% python3 -q
>>> import numpy as np
>>> import numpy.linalg as la
>>> np.set_printoptions(precision=2, suppress=True, linewidth=120, legacy="1.25")
>>> def rd(a):
...     return np.round(a, 2) + 0
... 
>>> F = np.load("arr.npy")
>>> F
array([[ 4,  4,  2,  2,  0,  2,  2],
       [ 4,  4,  2,  2,  0,  2,  2],
       [ 2,  2,  5,  1,  0,  7,  5],
       [ 2,  2,  1,  1,  0,  1,  1],
       [ 0,  0,  0,  0,  0,  0,  0],
       [ 2,  2,  7,  1,  0, 10,  7],
       [ 2,  2,  5,  1,  0,  7,  5]])
>>> x = np.array([3, 3, 6, 1, 0, 1, 7])
>>> (F * x).sum(axis=1)
array([ 54,  54,  85,  27,   0, 114,  85])
>>> F @ np.eye(7)[2]
array([2., 2., 5., 1., 0., 7., 5.])
>>> (F @ x).argmax()
5
>>> np.einsum("ij,j->i", F, x)
array([ 54,  54,  85,  27,   0, 114,  85])
>>> F @ x
array([ 54,  54,  85,  27,   0, 114,  85])
>>> rd(la.det(F))
0.0
>>> rd(np.abs(la.eigvals(F)).max())
21.93
>>> np.trace(F)
29
>>> np.allclose(F @ F.T, F.T @ F)
True
>>> Uu, s, Vh = la.svd(F, full_matrices=False)
>>> rd(s / s[0])
array([1.  , 0.32, 0.  , 0.  , 0.  , 0.  , 0.  ])
>>> (s > 1e-8).sum()
2
>>> rd(np.sqrt((s ** 2).sum())), rd(la.norm(F))
(23.04, 23.04)
>>> rd(Uu.T @ Uu)
array([[1., 0., 0., 0., 0., 0., 0.],
       [0., 1., 0., 0., 0., 0., 0.],
       [0., 0., 1., 0., 0., 0., 0.],
       [0., 0., 0., 1., 0., 0., 0.],
       [0., 0., 0., 0., 1., 0., 0.],
       [0., 0., 0., 0., 0., 1., 0.],
       [0., 0., 0., 0., 0., 0., 1.]])
>>> np.abs(Uu[:, 0]).round(6).argmax()
5
>>> vals, vecs = la.eigh(F)
>>> rd(la.eigvalsh(F @ F))
array([  0.  ,   0.  ,   0.  ,   0.  ,   0.  ,  49.94, 481.06])
>>> rd(la.svd(F, compute_uv=False))
array([21.93,  7.07,  0.  ,  0.  ,  0.  ,  0.  ,  0.  ])
>>> rd(vals)
array([ 0.  ,  0.  ,  0.  ,  0.  ,  0.  ,  7.07, 21.93])
>>> np.abs(np.diag(la.qr(F)[1])) > 1e-9
array([ True, False,  True, False, False, False, False])
>>> rd(F @ la.pinv(F) @ F)
array([[ 4.,  4.,  2.,  2.,  0.,  2.,  2.],
       [ 4.,  4.,  2.,  2.,  0.,  2.,  2.],
       [ 2.,  2.,  5.,  1.,  0.,  7.,  5.],
       [ 2.,  2.,  1.,  1.,  0.,  1.,  1.],
       [ 0.,  0.,  0.,  0.,  0.,  0.,  0.],
       [ 2.,  2.,  7.,  1.,  0., 10.,  7.],
       [ 2.,  2.,  5.,  1.,  0.,  7.,  5.]])
>>> la.lstsq(F[:-1].T, F[-1])[2]
2
>>> np.unique(F.round(6), axis=0).shape
(5, 7)
>>> mat = np.load("out4.npy")
>>> mat
array([[ 1,  1, -1, -1,  1,  1, -1, -1],
       [ 1, -1, -1,  1, -1,  1,  1, -1],
       [ 1, -1, -1,  1,  1, -1, -1,  1],
       [ 1, -1,  1, -1,  1, -1,  1, -1],
       [ 1,  1,  1,  1,  1,  1,  1,  1]])
>>> def softmax(z):
...     e = np.exp(z - z.max(axis=-1, keepdims=True))
...     return e / e.sum(axis=-1, keepdims=True)
... 
>>> rd(softmax(mat[1]))
array([0.22, 0.03, 0.03, 0.22, 0.03, 0.22, 0.22, 0.03])
>>> rd(softmax(10 * mat[1]))
array([0.25, 0.  , 0.  , 0.25, 0.  , 0.25, 0.25, 0.  ])
>>> rd(softmax(mat).sum(axis=1))
array([1., 1., 1., 1., 1.])
>>> rd(softmax(mat[1] + 3))
array([0.22, 0.03, 0.03, 0.22, 0.03, 0.22, 0.22, 0.03])
>>> att = mat @ mat.T / np.sqrt(8)
>>> rd(softmax(att)[1] @ mat)
array([ 1.  , -0.81, -0.81,  0.81, -0.62,  0.81,  0.81, -0.81])
>>> rd(softmax(att))
array([[0.81, 0.05, 0.05, 0.05, 0.05],
       [0.05, 0.81, 0.05, 0.05, 0.05],
       [0.05, 0.05, 0.81, 0.05, 0.05],
       [0.05, 0.05, 0.05, 0.81, 0.05],
       [0.05, 0.05, 0.05, 0.05, 0.81]])
>>> softmax(att).round(6).argmax(axis=1)
array([0, 1, 2, 3, 4])
>>> Y = mat / np.sqrt((mat ** 2).mean(axis=1, keepdims=True))
>>> Y[1]
array([ 1., -1., -1.,  1., -1.,  1.,  1., -1.])
>>> la.matrix_rank(mat - mat.mean(axis=1, keepdims=True))
4
>>> X = np.array([[-0.95, 3.0, 0.0], [-2.0, 0.05, 0.0], [-1.0, 3.0, 0.05]])
>>> rng = np.random.default_rng(535103)
>>> lab = rng.permutation(3)
>>> lab
array([2, 0, 1])
>>> Y = X[lab][:, lab]
>>> np.allclose(Y, X)
False
>>> np.diag(Y)
array([ 0.05, -0.95,  0.05])
>>> Y = X + rng.integers(-2, 3, (3, 2)) @ rng.integers(-2, 3, (2, 3))
>>> Y
array([[-0.95, -1.  , -2.  ],
       [-4.  ,  6.05,  3.  ],
       [ 3.  , -3.  , -2.95]])
>>> Y - X
array([[ 0., -4., -2.],
       [-2.,  6.,  3.],
       [ 4., -6., -3.]])
>>> Y = F[0, 0] * F[1:] - np.outer(F[1:, 0], F[0])
>>> Y
array([[ 0,  0,  0,  0,  0,  0,  0],
       [ 0,  0, 16,  0,  0, 24, 16],
       [ 0,  0,  0,  0,  0,  0,  0],
       [ 0,  0,  0,  0,  0,  0,  0],
       [ 0,  0, 24,  0,  0, 36, 24],
       [ 0,  0, 16,  0,  0, 24, 16]])
>>> F[:, 0] / F[0, 0]
array([1. , 1. , 0.5, 0.5, 0. , 0.5, 0.5])
>>> la.matrix_rank(Y), la.matrix_rank(F)
(1, 2)
>>> x = np.array([2, -3, 0])
>>> target = X @ x
>>> target
array([-10.9 ,  -4.15, -11.  ])
>>> rd(la.solve(X, 5 * target))
array([ 10., -15.,   0.])
>>> rd(la.solve(X, target))
array([ 2., -3.,  0.])
>>> rd(la.norm(X, 2) / la.norm(X))
0.92
>>> rd(np.abs(la.svd(X)[2][-1]))
array([0.  , 0.01, 1.  ])
>>> la.cond(X) > 100
True
>>> la.matrix_rank(X, rtol=0.1)
2
>>> K = np.load("a.npy")
>>> K
array([[ 0, -2, -2, -3, -1, -3, -3],
       [ 1,  2,  1, -3,  1,  1,  3],
       [ 0, -2, -2, -3, -1, -3, -3],
       [ 3,  2, -2,  2,  1,  3,  2],
       [ 1,  1, -1,  2, -2,  0, -3]])
>>> Y = K + rng.integers(-2, 3, (5, 4)) @ rng.integers(-2, 3, (4, 7))
>>> Y
array([[ 6, -5, -1,  1,  4,  2, -3],
       [ 8, -2,  0,  0,  7,  4,  3],
       [-8,  3,  1, -5, -8, -4, -3],
       [ 2,  2, -3, -1,  1,  0,  2],
       [ 6, -2, -5,  5,  1,  0, -3]])
>>> Y - K
array([[ 6, -3,  1,  4,  5,  5,  0],
       [ 7, -4, -1,  3,  6,  3,  0],
       [-8,  5,  3, -2, -7, -1,  0],
       [-1,  0, -1, -3,  0, -3,  0],
       [ 5, -3, -4,  3,  3,  0,  0]])
>>> rd(la.svd(Y - K, compute_uv=False))
array([20.48,  6.52,  3.14,  0.  ,  0.  ])
>>> la.matrix_rank(Y - K, tol=1e-8)
3
>>> la.matrix_rank(K, rtol=0.1)
4
>>> [round(float(x), 2) for x in la.svd(K, compute_uv=False)[:3]]
[9.73, 5.89, 4.32]
>>> np.argsort(-la.norm(K, axis=0).round(6), kind="stable")[:3]
array([6, 3, 5])
>>> la.cond(K) > 100
True
